% python3 -q
>>> import numpy as np
>>> np.set_printoptions(precision=2, suppress=True, linewidth=140, legacy="1.25")
>>> rd = lambda a: np.round(a, 2) + 0
>>> out = np.array([[-1, -3], [3, 1]])
>>> m1 = np.tile(out, (2, 2))
>>> m1
array([[-1, -3, -1, -3],
       [ 3,  1,  3,  1],
       [-1, -3, -1, -3],
       [ 3,  1,  3,  1]])
>>> np.linalg.matrix_rank(m1, rtol=0.1)
2
>>> rd(np.linalg.norm(m1, 2) / np.linalg.norm(m1))
0.89
>>> proj = np.triu(np.array([[0, 0, 1, 2], [0, 0, 1, 2], [1, 1, 0, 1], [2, 0, 1, 2]]), 1) + np.eye(4)
>>> out = proj @ m1 @ np.linalg.inv(proj)
>>> proj @ m1 - m1 @ proj
array([[  5.,  -1.,   9.,   8.],
       [  5.,  -1.,   1., -12.],
       [  3.,   1.,   7.,  10.],
       [  0.,   0.,  -4., -11.]])
>>> np.linalg.matrix_rank(out)
2
>>> np.trace(out), np.trace(m1)
(0.0, 0)
>>> rd(np.linalg.det(out))
0.0
>>> Uu, sv, Vh = np.linalg.svd(m1)
>>> rd(sv)
array([8., 4., 0., 0.])
>>> out = Uu[:, :2] @ np.diag(sv[:2]) @ Vh[:2]
>>> rd(out)
array([[-1., -3., -1., -3.],
       [ 3.,  1.,  3.,  1.],
       [-1., -3., -1., -3.],
       [ 3.,  1.,  3.,  1.]])
>>> np.linalg.matrix_rank(out)
2
>>> np.linalg.matrix_rank(m1, rtol=0.05)
2
>>> r = np.linalg.matrix_rank(m1)
>>> r
2
>>> N = np.linalg.svd(m1)[2][r:].T
>>> [int(np.linalg.matrix_rank(m1[:i])) for i in range(1, len(m1) + 1)]
[1, 2, 2, 2]
>>> rd(m1 @ N)
array([[0., 0.],
       [0., 0.],
       [0., 0.],
       [0., 0.]])
>>> N.shape
(4, 2)
>>> [int(np.linalg.matrix_rank(m1[:, :j + 1])) for j in range(4)]
[1, 2, 2, 2]
>>> E = np.load("case12.npy")
>>> E
array([[0, 0, 1],
       [0, 0, 0],
       [1, 0, 0]])
>>> rng = np.random.default_rng(530480)
>>> idx = rng.permutation(3)
>>> idx
array([0, 2, 1])
>>> out = E[idx][:, idx]
>>> out
array([[0, 1, 0],
       [1, 0, 0],
       [0, 0, 0]])
>>> np.diag(out)
array([0, 0, 0])
>>> rd(np.sort(np.abs(np.linalg.eigvals(out))))
array([0., 1., 1.])
>>> np.allclose(E[:-1].T @ np.linalg.lstsq(E[:-1].T, E[-1])[0], E[-1])
False
>>> np.unique(E.round(6), axis=0).shape
(3, 3)
>>> rd(E @ np.linalg.pinv(E) @ E)
array([[0., 0., 1.],
       [0., 0., 0.],
       [1., 0., 0.]])
>>> np.linalg.lstsq(E[:-1].T, E[-1])[2]
1
>>> np.abs(np.diag(np.linalg.qr(E)[1])) > 1e-9
array([ True, False,  True])
>>> rd(np.trace(np.linalg.pinv(E) @ E))
2.0
>>> rd(np.linalg.eigvalsh(E).min())
-1.0
>>> [round(float(np.linalg.det(E[:i, :i])), 2) + 0 for i in range(1, 4)]
[0.0, 0.0, 0.0]
>>> out = m1 + rng.integers(-2, 3, (4, 2)) @ rng.integers(-2, 3, (2, 4))
>>> out
array([[  5, -11,  -9, -11],
       [  0,   3,   5,   3],
       [ -6,   3,   5,   3],
       [  3,   3,   5,   3]])
>>> np.abs(out - m1).sum(axis=1)
array([30,  9, 23,  6])
>>> vals, evecs = np.linalg.eigh(E)
>>> (vals > 1e-8).sum(), (vals < -1e-8).sum()
(1, 1)
>>> rd(np.abs(evecs[:, -1]))
array([0.71, 0.  , 0.71])
>>> rd(evecs.T @ E @ evecs)
array([[-1.,  0.,  0.],
       [ 0.,  0.,  0.],
       [ 0.,  0.,  1.]])
>>> X = np.array([[2, 3, 3, 5], [4, 2, 0, 1], [4, 1, 9, 7], [1, 4, 9, 6]])
>>> Uu, sv, Vh = np.linalg.svd(m1)
>>> evecs = Vh[:(sv > 1e-8).sum()]
>>> x0 = m1[3] + -1 * m1[1] + rng.integers(2) * np.eye(4)[0]
>>> x0
array([1., 0., 0., 0.])
>>> np.allclose(evecs.T @ evecs @ x0, x0)
False
>>> rd(np.diag(evecs.T @ evecs))
array([0.5, 0.5, 0.5, 0.5])
>>> out = np.linalg.inv(X)
>>> rd(np.linalg.det(X) * out)
array([[ -45.,   96.,   39.,  -24.],
       [   9.,   66.,  -93.,   90.],
       [-107.,   20.,   17.,   66.],
       [ 162.,  -90.,   30.,  -84.]])
>>> rd(X @ out)
array([[1., 0., 0., 0.],
       [0., 1., 0., 0.],
       [0., 0., 1., 0.],
       [0., 0., 0., 1.]])
>>> rd(np.linalg.det(X) * np.linalg.det(out))
1.0
>>> F = np.load("sample13.npy")
>>> F
array([[5, 0, 0, 0],
       [5, 3, 0, 0],
       [1, 9, 6, 0],
       [6, 6, 9, 1]])
>>> np.linalg.matrix_power(F - np.diag(np.diag(F)), 4)
array([[0, 0, 0, 0],
       [0, 0, 0, 0],
       [0, 0, 0, 0],
       [0, 0, 0, 0]])
>>> x0 = np.array([0, -2, -1, 3])
>>> F @ x0
array([  0,  -6, -24, -18])
>>> (F @ x0).argmax()
0
>>> F @ (2 * x0)
array([  0, -12, -48, -36])
>>> F * x0
array([[  0,   0,   0,   0],
       [  0,  -6,   0,   0],
       [  0, -18,  -6,   0],
       [  0, -12,  -9,   3]])
>>> out = np.linalg.inv(F)
>>> rd(np.linalg.det(F) * out)
array([[  18.,    0.,    0.,    0.],
       [ -30.,   30.,    0.,    0.],
       [  42.,  -45.,   15.,    0.],
       [-306.,  225., -135.,   90.]])
>>> rd(np.linalg.slogdet(F)[0])
1.0
>>> np.allclose(out, F.T)
False
>>> rd(F @ out)
array([[1., 0., 0., 0.],
       [0., 1., 0., 0.],
       [0., 0., 1., 0.],
       [0., 0., 0., 1.]])
>>> rd(np.linalg.cond(F))
76.53
>>> W0 = np.load("m.npy")
>>> W0
array([[0, 0, 0, 0],
       [0, 0, 1, 0],
       [0, 1, 0, 0],
       [0, 0, 0, 0]])
>>> Uu, sv, Vh = np.linalg.svd(W0)
>>> np.argmax(sv[:-1] / (sv[1:] + 1e-6)) + 1
2
>>> out = Uu[:, :2] @ np.diag(sv[:2]) @ Vh[:2]
>>> out
array([[0., 0., 0., 0.],
       [0., 0., 1., 0.],
       [0., 1., 0., 0.],
       [0., 0., 0., 0.]])
>>> rd(np.linalg.norm(W0 - out, 2)), sv[2]
(0.0, 0.0)
>>> f = np.array([-2, 2, -1, -2])
>>> out = X + np.outer(f, np.eye(4)[0])
>>> np.linalg.matrix_rank(np.linalg.inv(out) - np.linalg.inv(X), tol=1e-8)
1
>>> np.linalg.matrix_rank(out - X)
1
>>> rd(np.linalg.det(out) / np.linalg.det(X)), rd(1 + np.linalg.solve(X, f)[0])
(1.68, 1.68)
>>> rd(np.linalg.det(2 * F)), rd(np.linalg.det(F))
(1440.0, 90.0)
>>> np.kron(np.eye(2, dtype=int), F)
array([[5, 0, 0, 0, 0, 0, 0, 0],
       [5, 3, 0, 0, 0, 0, 0, 0],
       [1, 9, 6, 0, 0, 0, 0, 0],
       [6, 6, 9, 1, 0, 0, 0, 0],
       [0, 0, 0, 0, 5, 0, 0, 0],
       [0, 0, 0, 0, 5, 3, 0, 0],
       [0, 0, 0, 0, 1, 9, 6, 0],
       [0, 0, 0, 0, 6, 6, 9, 1]])
>>> rd(np.linalg.det(F.T))
90.0
>>> rd(np.linalg.pinv(W0))
array([[0., 0., 0., 0.],
       [0., 0., 1., 0.],
       [0., 1., 0., 0.],
       [0., 0., 0., 0.]])
>>> W0[:, 0] @ W0[:, 2]
0
>>> rd(np.linalg.norm(W0, axis=0))
array([0., 1., 1., 0.])
>>> out = np.array([[4, 3, 2], [0, 3, 7]])
>>> C = np.kron(out, E)
>>> np.linalg.matrix_rank(C)
4
>>> out = np.array([[3, 2, -2, -1], [3, -2, 1, 2], [0, 0, 1, 2], [3, 2, 2, -1]])
>>> feats = np.triu(out)
>>> feats
array([[ 3,  2, -2, -1],
       [ 0, -2,  1,  2],
       [ 0,  0,  1,  2],
       [ 0,  0,  0, -1]])
>>> rd(np.linalg.norm(E, 2) / np.linalg.norm(E))
0.71
>>> np.argsort(-np.linalg.norm(E, axis=0).round(6), kind="stable")[:3]
array([0, 2, 1])
>>> np.linalg.cond(E) > 100
True
>>> [round(float(x), 2) for x in np.linalg.svd(E, compute_uv=False)[:3]]
[1.0, 1.0, 0.0]
>>> f = np.array([-2, -4, -5, -1])
>>> out = feats + np.outer(f, np.eye(4)[1])
>>> rd(np.linalg.det(out) / np.linalg.det(feats)), rd(1 + np.linalg.solve(feats, f)[1])
(0.5, 0.5)
>>> out
array([[ 3.,  0., -2., -1.],
       [ 0., -6.,  1.,  2.],
       [ 0., -5.,  1.,  2.],
       [ 0., -1.,  0., -1.]])
>>> vals, evecs = np.linalg.eig(out)
>>> rd(np.sort(np.linalg.eigvals(out @ out)))
array([ 0.02,  2.18,  9.  , 21.8 ])
>>> rd(np.prod(vals))
3.0
>>> M = np.load("out7.npy")
>>> M
array([[-1,  3, -2],
       [-3, -5,  2],
       [ 3, -5, 10]])
>>> rd(np.linalg.svd(M, compute_uv=False))
array([12.56,  5.14,  1.36])
>>> rd(np.linalg.norm(M))
13.64
>>> np.linalg.matrix_rank(M)
3
>>> M[:, 3]
Traceback (most recent call last):
  File "<python-input-116>", line 1, in <module>
    M[:, 3]
    ~^^^^^^
IndexError: index 3 is out of bounds for axis 1 with size 3
>>> M - M[0]
array([[ 0,  0,  0],
       [-2, -8,  4],
       [ 4, -8, 12]])
>>> M.shape
(3, 3)
>>> idx = rng.permutation(3)
>>> out = M[:, idx] * rng.choice([-1, 1], 3)
>>> out
array([[-3, -2,  1],
       [ 5,  2,  3],
       [ 5, 10, -3]])
>>> Uu, _, Vh = np.linalg.svd(M.T @ out)
>>> idx
array([1, 2, 0])
